>>> import numpy as np
>>> np.set_printoptions(precision=1, suppress=True, linewidth=100)
>>> J = np.loadtxt("sample4.csv", delimiter=",")
>>> print(J)
[[14. 11.  5.  4.  5. 11.]
 [11. 23.  2.  7.  8. 11.]
 [ 5.  2.  5.  1.  5.  5.]
 [ 4.  7.  1.  6.  7.  9.]
 [ 5.  8.  5.  7. 14. 11.]
 [11. 11.  5.  9. 11. 19.]]
>>> vec = np.ones(6)
>>> for _ in range(6):
...     vec = J @ vec
...     vec /= np.linalg.norm(vec)
...     print(round(vec @ J @ vec, 1))
... 
52.5
52.6
52.6
52.6
52.6
52.6
>>> print(round(float(np.linalg.eigvalsh(J)[-1]), 1))
52.6
>>> rng = np.random.default_rng(46)
>>> A2 = J + rng.integers(-2, 3, (6, 5)) @ rng.integers(-2, 3, (5, 6))
>>> print(A2)
[[15.  5. -1.  4. 14. 11.]
 [11. 25.  0.  4. 11. 14.]
 [-3. 11. 10. -7.  6.  3.]
 [ 1. 10.  2.  3.  9.  9.]
 [ 1.  7.  4.  3. 20.  7.]
 [ 7.  9.  1.  8. 17. 21.]]
>>> print(A2 - J)
[[ 1. -6. -6.  0.  9.  0.]
 [ 0.  2. -2. -3.  3.  3.]
 [-8.  9.  5. -8.  1. -2.]
 [-3.  3.  1. -3.  2.  0.]
 [-4. -1. -1. -4.  6. -4.]
 [-4. -2. -4. -1.  6.  2.]]
>>> print(np.abs(A2 - J).sum(axis=1))
[22. 13. 33. 12. 20. 19.]
>>> gram = A2.T @ A2
>>> print(np.linalg.matrix_rank(gram))
6
>>> print(np.allclose(gram, gram.T))
True
>>> print(np.trace(gram), (A2 ** 2).sum())
3712.0 3712.0
>>> print(np.round(np.linalg.eigvalsh(gram)[::-1], 1) + 0)
[2985.8  363.5  241.8   80.    40.9    0. ]
>>> w, vecs = np.linalg.eigh(J)
>>> print(np.round(vecs.T @ vecs, 1) + 0)
[[1. 0. 0. 0. 0. 0.]
 [0. 1. 0. 0. 0. 0.]
 [0. 0. 1. 0. 0. 0.]
 [0. 0. 0. 1. 0. 0.]
 [0. 0. 0. 0. 1. 0.]
 [0. 0. 0. 0. 0. 1.]]
>>> print(np.unique(w.round(6) + 0, return_counts=True)[1])
[1 1 1 1 1 1]
>>> print(np.abs(vecs[:, -1]))
[0.4 0.5 0.2 0.3 0.4 0.5]
>>> print(np.round(vecs.T @ J @ vecs, 1) + 0)
[[ 0.1  0.   0.   0.   0.   0. ]
 [ 0.   1.3  0.   0.   0.   0. ]
 [ 0.   0.   5.3  0.   0.   0. ]
 [ 0.   0.   0.   8.9  0.   0. ]
 [ 0.   0.   0.   0.  13.   0. ]
 [ 0.   0.   0.   0.   0.  52.6]]
>>> print(np.round(np.linalg.eigvalsh(J @ J), 1) + 0)
[   0.     1.6   27.8   78.4  167.8 2763.4]
>>> print(w)
[ 0.1  1.3  5.3  8.9 13.  52.6]
>>> print(np.linalg.eigvalsh(J + -1 * np.eye(6)))
[-0.9  0.3  4.3  7.9 12.  51.6]
>>> print(np.linalg.svd(J, compute_uv=False))
[52.6 13.   8.9  5.3  1.3  0.1]
>>> print(round(float(w.sum()), 1), np.trace(J))
81.0 81.0
